$ ipython --no-banner

In [1]: import numpy as np

In [2]: from numpy import linalg as LA

In [3]: np.set_printoptions(precision=2, suppress=True, linewidth=160, legacy="1.25")

In [4]: def tidy(a):
   ...:     return np.round(a, 2) + 0
   ...: 

In [5]: E = np.abs(np.array([[0, 3, 1, 1, 2, 2, 3, 0, 1, 1, 0],
   ...:     [1, 0, 2, 1, 3, 3, 3, 1, 2, 3, 3],
   ...:     [3, 2, 1, 1, 0, 3, 2, 3, 3, 1, 1],
   ...:     [1, 1, 2, 2, 0, 2, 2, 3, 1, 0, 3],
   ...:     [3, 2, 2, 2, 2, 3, 0, 0, 1, 2, 2],
   ...:     [3, 0, 1, 2, 3, 0, 3, 1, 3, 0, 3],
   ...:     [3, 3, 1, 0, 2, 3, 0, 1, 1, 3, 2],
   ...:     [2, 1, 1, 3, 3, 3, 3, 2, 2, 1, 2],
   ...:     [2, 0, 1, 1, 1, 0, 0, 3, 3, 3, 1],
   ...:     [0, 3, 1, 0, 3, 0, 1, 3, 1, 2, 0],
   ...:     [1, 2, 0, 1, 1, 0, 2, 1, 2, 2, 2]])) + np.eye(11)

In [6]: E = E / E.sum(axis=1, keepdims=True)

In [7]: print(tidy(E))
[[0.07 0.2  0.07 0.07 0.13 0.13 0.2  0.   0.07 0.07 0.  ]
 [0.04 0.04 0.09 0.04 0.13 0.13 0.13 0.04 0.09 0.13 0.13]
 [0.14 0.1  0.1  0.05 0.   0.14 0.1  0.14 0.14 0.05 0.05]
 [0.06 0.06 0.11 0.17 0.   0.11 0.11 0.17 0.06 0.   0.17]
 [0.15 0.1  0.1  0.1  0.15 0.15 0.   0.   0.05 0.1  0.1 ]
 [0.15 0.   0.05 0.1  0.15 0.05 0.15 0.05 0.15 0.   0.15]
 [0.15 0.15 0.05 0.   0.1  0.15 0.05 0.05 0.05 0.15 0.1 ]
 [0.08 0.04 0.04 0.12 0.12 0.12 0.12 0.12 0.08 0.04 0.08]
 [0.12 0.   0.06 0.06 0.06 0.   0.   0.19 0.25 0.19 0.06]
 [0.   0.2  0.07 0.   0.2  0.   0.07 0.2  0.07 0.2  0.  ]
 [0.07 0.13 0.   0.07 0.07 0.   0.13 0.07 0.13 0.13 0.2 ]]

In [8]: A2 = LA.inv(E)

In [9]: print(tidy(LA.slogdet(E)[0]))
-1.0

In [10]: print(tidy(LA.det(E) * A2))
[[0. 0. 0. 0. 0. 0. 0. 0. 0. 0. 0.]
 [0. 0. 0. 0. 0. 0. 0. 0. 0. 0. 0.]
 [0. 0. 0. 0. 0. 0. 0. 0. 0. 0. 0.]
 [0. 0. 0. 0. 0. 0. 0. 0. 0. 0. 0.]
 [0. 0. 0. 0. 0. 0. 0. 0. 0. 0. 0.]
 [0. 0. 0. 0. 0. 0. 0. 0. 0. 0. 0.]
 [0. 0. 0. 0. 0. 0. 0. 0. 0. 0. 0.]
 [0. 0. 0. 0. 0. 0. 0. 0. 0. 0. 0.]
 [0. 0. 0. 0. 0. 0. 0. 0. 0. 0. 0.]
 [0. 0. 0. 0. 0. 0. 0. 0. 0. 0. 0.]
 [0. 0. 0. 0. 0. 0. 0. 0. 0. 0. 0.]]

In [11]: A = np.loadtxt("mat.csv", delimiter=",")

In [12]: print(A)
[[-27.07  -0.91  -1.14   7.9   -1.48  -5.79 -11.39  -7.3   -7.41]
 [ -0.53   8.09 -10.88   1.7    5.75   2.77   9.02  -7.13 -16.63]
 [ 24.91   2.7   -1.49  -6.92   2.73   6.03  12.6    5.12   2.96]
 [-27.1   -0.9   -1.06   7.91  -1.51  -5.77 -11.39  -7.29  -7.41]
 [ 13.77  -3.6    5.99  -4.76  -2.1    1.46   1.2    7.2   11.99]
 [-20.28  -3.91   3.47   5.29  -3.42  -5.49 -12.22  -2.71   0.96]
 [ 26.72  -3.89   7.49  -8.74  -1.94   3.96   5.78  11.3   16.99]
 [ 11.41  -4.2    6.58  -4.21  -2.59   0.79  -0.41   6.99  12.39]
 [ 23.82   3.59  -2.78  -6.4    3.34   6.08  13.19   4.04   0.8 ]
 [  4.01  -8.4   11.63  -2.79  -5.81  -2.15  -8.     8.45  18.37]
 [  7.18   1.83  -1.81  -1.81   1.52   2.09   4.83   0.59  -1.19]
 [ 23.8    3.59  -2.79  -6.43   3.28   6.1   13.16   4.     0.78]
 [  2.99   7.78 -10.21   0.61   5.57   3.39  10.01  -5.79 -14.82]
 [ 16.6    1.8   -0.98  -4.59   1.81   3.99   8.38   3.39   2.01]
 [ 18.31   8.07  -9.3   -3.92   6.31   6.61  16.22  -1.51 -10.21]
 [ 13.8   -3.56   6.    -4.79  -2.1    1.5    1.21   7.22  11.99]
 [  6.37  -7.8   11.    -3.4   -5.29  -1.49  -6.39   8.57  17.99]
 [-13.87 -11.68  14.48   1.89  -8.67  -7.01 -18.58   5.88  18.99]
 [ 11.59  -1.81   3.38  -3.8   -0.91   1.68   2.41   4.99   7.64]
 [  2.7   -9.91  13.47  -2.69  -6.91  -2.96 -10.2    9.31  20.98]
 [ 20.49   6.29  -6.69  -4.87   5.07   6.42  15.01   0.73  -5.78]
 [ 31.47  -2.71   6.32  -9.91  -0.86   5.4    9.01  11.68  16.22]
 [-12.7    2.71  -4.69   4.29   1.49  -1.65  -1.79  -6.13  -9.8 ]
 [-25.83   0.59  -2.98   7.8   -0.41  -5.    -9.22  -8.2   -9.97]
 [ -3.1    5.1   -7.08   1.9    3.48   1.2    4.63  -5.29 -11.4 ]
 [  4.28   9.3  -12.08   0.46   6.72   4.22  12.21  -6.69 -17.43]
 [  9.31  12.87 -16.46  -0.29   9.39   6.48  18.17  -8.31 -22.98]
 [  5.93   0.28   0.08  -1.67   0.41   1.28   2.6    1.47   1.38]
 [-11.6    1.82  -3.41   3.8    0.91  -1.64  -2.39  -5.    -7.59]
 [-20.51  -6.28   6.69   4.93  -5.07  -6.43 -15.    -0.68   5.83]
 [-17.13   6.32  -9.89   6.31   3.91  -1.2    0.59 -10.49 -18.61]
 [-12.39  -7.8    9.39   2.22  -5.89  -5.29 -13.61   3.    11.59]
 [ 21.42   2.98  -2.2   -5.77   2.8    5.42  11.62   3.77   1.2 ]
 [-14.17  -1.18   0.37   3.96  -1.31  -3.28  -6.82  -3.21  -2.39]
 [-14.2   -1.2    0.43   4.02  -1.28  -3.29  -6.81  -3.22  -2.39]
 [ -2.7    9.86 -13.48   2.71   6.89   3.01  10.2   -9.31 -20.97]
 [-13.06  -2.1    1.68   3.52  -1.89  -3.4   -7.4   -2.06  -0.21]
 [ 23.19  -3.62   6.77  -7.62  -1.81   3.38   4.8    9.98  15.16]]

In [13]: print(LA.norm(A, axis=1).argmax())
21

In [14]: print(tidy(LA.norm(A[22] - A[17])))
44.37

In [15]: print(tidy(A[22] @ A[17]))
-105.55
